% python3 -q
>>> import numpy as np
>>> np.set_printoptions(precision=4, suppress=True, linewidth=120)
>>> A = np.load("data.npy")
>>> A
array([[ 1.   ,  0.   ,  0.   ,  0.   ,  0.   ,  0.   ,  0.   ,  0.   ,  0.   ,  0.   ],
       [ 0.   , -0.5  ,  0.   ,  0.   ,  0.   , -0.866,  0.   ,  0.   ,  0.   ,  0.   ],
       [ 0.   ,  0.   ,  1.   ,  0.   ,  0.   ,  0.   ,  0.   ,  0.   ,  0.   ,  0.   ],
       [ 0.   ,  0.   ,  0.   ,  1.   ,  0.   ,  0.   ,  0.   ,  0.   ,  0.   ,  0.   ],
       [ 0.   ,  0.   ,  0.   ,  0.   ,  1.   ,  0.   ,  0.   ,  0.   ,  0.   ,  0.   ],
       [ 0.   ,  0.866,  0.   ,  0.   ,  0.   , -0.5  ,  0.   ,  0.   ,  0.   ,  0.   ],
       [ 0.   ,  0.   ,  0.   ,  0.   ,  0.   ,  0.   ,  1.   ,  0.   ,  0.   ,  0.   ],
       [ 0.   ,  0.   ,  0.   ,  0.   ,  0.   ,  0.   ,  0.   ,  1.   ,  0.   ,  0.   ],
       [ 0.   ,  0.   ,  0.   ,  0.   ,  0.   ,  0.   ,  0.   ,  0.   ,  1.   ,  0.   ],
       [ 0.   ,  0.   ,  0.   ,  0.   ,  0.   ,  0.   ,  0.   ,  0.   ,  0.   ,  1.   ]])
>>> np.linalg.pinv(A)
array([[ 1.   ,  0.   ,  0.   ,  0.   ,  0.   ,  0.   ,  0.   ,  0.   ,  0.   ,  0.   ],
       [ 0.   , -0.5  ,  0.   ,  0.   ,  0.   ,  0.866,  0.   ,  0.   ,  0.   ,  0.   ],
       [ 0.   ,  0.   ,  1.   ,  0.   ,  0.   ,  0.   ,  0.   ,  0.   ,  0.   ,  0.   ],
       [ 0.   ,  0.   ,  0.   ,  1.   ,  0.   ,  0.   ,  0.   ,  0.   ,  0.   ,  0.   ],
       [ 0.   ,  0.   ,  0.   ,  0.   ,  1.   ,  0.   ,  0.   ,  0.   ,  0.   ,  0.   ],
       [ 0.   , -0.866,  0.   ,  0.   ,  0.   , -0.5  ,  0.   ,  0.   ,  0.   ,  0.   ],
       [ 0.   ,  0.   ,  0.   ,  0.   ,  0.   ,  0.   ,  1.   ,  0.   ,  0.   ,  0.   ],
       [ 0.   ,  0.   ,  0.   ,  0.   ,  0.   ,  0.   ,  0.   ,  1.   ,  0.   ,  0.   ],
       [ 0.   ,  0.   ,  0.   ,  0.   ,  0.   ,  0.   ,  0.   ,  0.   ,  1.   ,  0.   ],
       [ 0.   ,  0.   ,  0.   ,  0.   ,  0.   ,  0.   ,  0.   ,  0.   ,  0.   ,  1.   ]])
>>> np.linalg.svd(A, compute_uv=False)
array([1., 1., 1., 1., 1., 1., 1., 1., 1., 1.])
>>> np.round(A @ A.T, 4) + 0
array([[1., 0., 0., 0., 0., 0., 0., 0., 0., 0.],
       [0., 1., 0., 0., 0., 0., 0., 0., 0., 0.],
       [0., 0., 1., 0., 0., 0., 0., 0., 0., 0.],
       [0., 0., 0., 1., 0., 0., 0., 0., 0., 0.],
       [0., 0., 0., 0., 1., 0., 0., 0., 0., 0.],
       [0., 0., 0., 0., 0., 1., 0., 0., 0., 0.],
       [0., 0., 0., 0., 0., 0., 1., 0., 0., 0.],
       [0., 0., 0., 0., 0., 0., 0., 1., 0., 0.],
       [0., 0., 0., 0., 0., 0., 0., 0., 1., 0.],
       [0., 0., 0., 0., 0., 0., 0., 0., 0., 1.]])
